In [1]: import numpy as np

In [2]: np.set_printoptions(precision=3, suppress=True, linewidth=120, sign=" ")

In [3]: tidy = lambda a: np.round(a, 3) + 0

In [4]: data = np.array([[0, 0, 0], [1, -1, 2], [0, 0, 0], [2, -2, 4]])

In [5]: # looks like rank 1

In [6]: cov = data.T @ data

In [7]: tidy(np.linalg.eigvalsh(cov)[::-1])
Out[7]: array([ 30.,   0.,   0.])

In [8]: np.linalg.matrix_rank(cov)
Out[8]: np.int64(1)

In [9]: np.trace(cov), (data ** 2).sum()
Out[9]: (np.int64(30), np.int64(30))

In [10]: np.allclose(cov, cov.T)
Out[10]: True

In [11]: cov
Out[11]: 
array([[  5,  -5,  10],
       [ -5,   5, -10],
       [ 10, -10,  20]])

In [12]: np.diag(cov)
Out[12]: array([  5,   5,  20])

In [13]: U, sig, vt = np.linalg.svd(cov)

In [14]: V = vt[:(sig > 1e-8).sum()]

In [15]: rng = np.random.default_rng(7797)

In [16]: x0 = cov[0] + -3 * cov[2] + rng.integers(2) * np.eye(3)[1]

In [17]: x0
Out[17]: array([-25.,  26., -50.])

In [18]: np.allclose(V.T @ V @ x0, x0)
Out[18]: False

In [19]: np.linalg.matrix_rank(np.vstack([cov, x0]))
Out[19]: np.int64(2)

In [20]: tidy(V.T @ V)
Out[20]: 
array([[ 0.167, -0.167,  0.333],
       [-0.167,  0.167, -0.333],
       [ 0.333, -0.333,  0.667]])

In [21]: tidy(np.linalg.norm(x0 - V.T @ V @ x0))
Out[21]: np.float64(0.913)

In [22]: U, sig, vt = np.linalg.svd(data)

In [23]: tidy(sig)
Out[23]: array([ 5.477,  0.   ,  0.   ])

In [24]: out = U[:, :1] @ np.diag(sig[:1]) @ vt[:1]

In [25]: np.linalg.matrix_rank(data, rtol=0.05)
Out[25]: np.int64(1)

In [26]: tidy(out)
Out[26]: 
array([[ 0.,  0.,  0.],
       [ 1., -1.,  2.],
       [ 0.,  0.,  0.],
       [ 2., -2.,  4.]])

In [27]: tidy(np.linalg.norm(data - out) / np.linalg.norm(data))
Out[27]: np.float64(0.0)

In [28]: out = np.array([[0, -1], [-3, 0], [3, -3]])

In [29]: np.einsum("ik,kj->ij", data, out)
Out[29]: 
array([[  0,   0],
       [  9,  -7],
       [  0,   0],
       [ 18, -14]])

In [30]: np.linalg.matrix_rank(data @ out)
Out[30]: np.int64(1)

In [31]: np.einsum("ij,ij->i", data, data)
Out[31]: array([  0,   6,   0,  24])

In [32]: np.einsum("ik,kj->ji", data, out)
Out[32]: 
array([[  0,   9,   0,  18],
       [  0,  -7,   0, -14]])

In [33]: np.einsum("ij->j", data)
Out[33]: array([ 3, -3,  6])

In [34]: mat = np.load("m.npy")

In [35]: mat
Out[35]: 
array([[  0,   0, -32,  48],
       [  0,   0, -48,  -8],
       [-12,  18,   0,   0],
       [-18,  -3,   0,   0]])

In [36]: out = mat + rng.integers(-2, 3, (4, 2)) @ rng.integers(-2, 3, (2, 4))

In [37]: out
Out[37]: 
array([[  0,  -1, -27,  52],
       [  1,  -1, -46,  -7],
       [-14,  18,   6,   6],
       [-18,  -2,  -5,  -4]])

In [38]: out - mat
Out[38]: 
array([[ 0, -1,  5,  4],
       [ 1, -1,  2,  1],
       [-2,  0,  6,  6],
       [ 0,  1, -5, -4]])

In [39]: np.abs(out - mat).sum(axis=1)
Out[39]: array([ 10,   5,  14,  10])

In [40]: lab = rng.permutation(4)

In [41]: out = mat[:, lab] * rng.choice([-1, 1], 4)

In [42]: out
Out[42]: 
array([[-48,   0,   0, -32],
       [  8,   0,   0, -48],
       [  0,  18, -12,   0],
       [  0,  -3, -18,   0]])

In [43]: U, _, vt = np.linalg.svd(mat.T @ out)

In [44]: tidy(U @ vt)
Out[44]: 
array([[ 0.,  0.,  1.,  0.],
       [ 0.,  1.,  0.,  0.],
       [ 0.,  0.,  0.,  1.],
       [-1.,  0.,  0.,  0.]])

In [45]: tidy(np.linalg.lstsq(mat, out)[0])
Out[45]: 
array([[ 0.,  0.,  1.,  0.],
       [ 0.,  1.,  0.,  0.],
       [ 0.,  0.,  0.,  1.],
       [-1.,  0.,  0.,  0.]])

In [46]: O = out.astype(float).copy()

In [47]: for j in range(4):
    ...:     O[:, j] -= O[:, :j] @ (O[:, :j].T @ O[:, j])
    ...:     O[:, j] /= np.linalg.norm(O[:, j])
    ...: 

In [48]: tidy(O.T @ out)
Out[48]: 
array([[48.662,  0.   ,  0.   , 23.673],
       [ 0.   , 18.248, -8.878,  0.   ],
       [ 0.   ,  0.   , 19.728,  0.   ],
       [ 0.   ,  0.   ,  0.   , 52.608]])

In [49]: tidy(O)
Out[49]: 
array([[-0.986,  0.   ,  0.   , -0.164],
       [ 0.164,  0.   ,  0.   , -0.986],
       [ 0.   ,  0.986, -0.164,  0.   ],
       [ 0.   , -0.164, -0.986,  0.   ]])

In [50]: tidy(O.T @ O)
Out[50]: 
array([[ 1.,  0.,  0.,  0.],
       [ 0.,  1.,  0.,  0.],
       [ 0.,  0.,  1.,  0.],
       [ 0.,  0.,  0.,  1.]])

In [51]: m1 = np.load("run15.npy")

In [52]: m1
Out[52]: 
array([[ 3,  0,  0],
       [ 1,  0,  0],
       [ 1,  2,  2]])

In [53]: # column 2 repeats column 1

In [54]: np.trace(m1)
Out[54]: np.int64(5)

In [55]: tidy(np.abs(np.linalg.eigvals(m1)).max())
Out[55]: np.float64(3.0)

In [56]: (m1 + m1.T) / 2
Out[56]: 
array([[ 3. ,  0.5,  0.5],
       [ 0.5,  0. ,  1. ],
       [ 0.5,  1. ,  2. ]])

In [57]: U, sig, vt = np.linalg.svd(m1)

In [58]: np.argmax(sig[:-1] / (sig[1:] + 1e-6)) + 1
Out[58]: np.int64(2)

In [59]: out = U[:, :2] @ np.diag(sig[:2]) @ vt[:2]

In [60]: np.linalg.matrix_rank(m1, rtol=0.05)
Out[60]: np.int64(2)

In [61]: tidy(np.linalg.norm(m1 - out) / np.linalg.norm(m1))
Out[61]: np.float64(0.0)

In [62]: tidy(out)
Out[62]: 
array([[ 3.,  0.,  0.],
       [ 1.,  0.,  0.],
       [ 1.,  2.,  2.]])

In [63]: r = np.linalg.matrix_rank(m1)

In [64]: r
Out[64]: np.int64(2)

In [65]: null = np.linalg.svd(m1)[2][r:].T

In [66]: tidy(null[:, 0] / null[np.abs(null[:, 0]).round(6).argmax(), 0])
Out[66]: array([ 0.,  1., -1.])

In [67]: tidy(null @ null.T)
Out[67]: 
array([[ 0. ,  0. ,  0. ],
       [ 0. ,  0.5, -0.5],
       [ 0. , -0.5,  0.5]])

In [68]: tidy(m1 @ null)
Out[68]: 
array([[ 0.],
       [ 0.],
       [ 0.]])

In [69]: [int(np.linalg.matrix_rank(m1[:, :j + 1])) for j in range(3)]
Out[69]: [1, 2, 2]

In [70]: [int(np.linalg.matrix_rank(m1[:i])) for i in range(1, len(m1) + 1)]
Out[70]: [1, 1, 2]
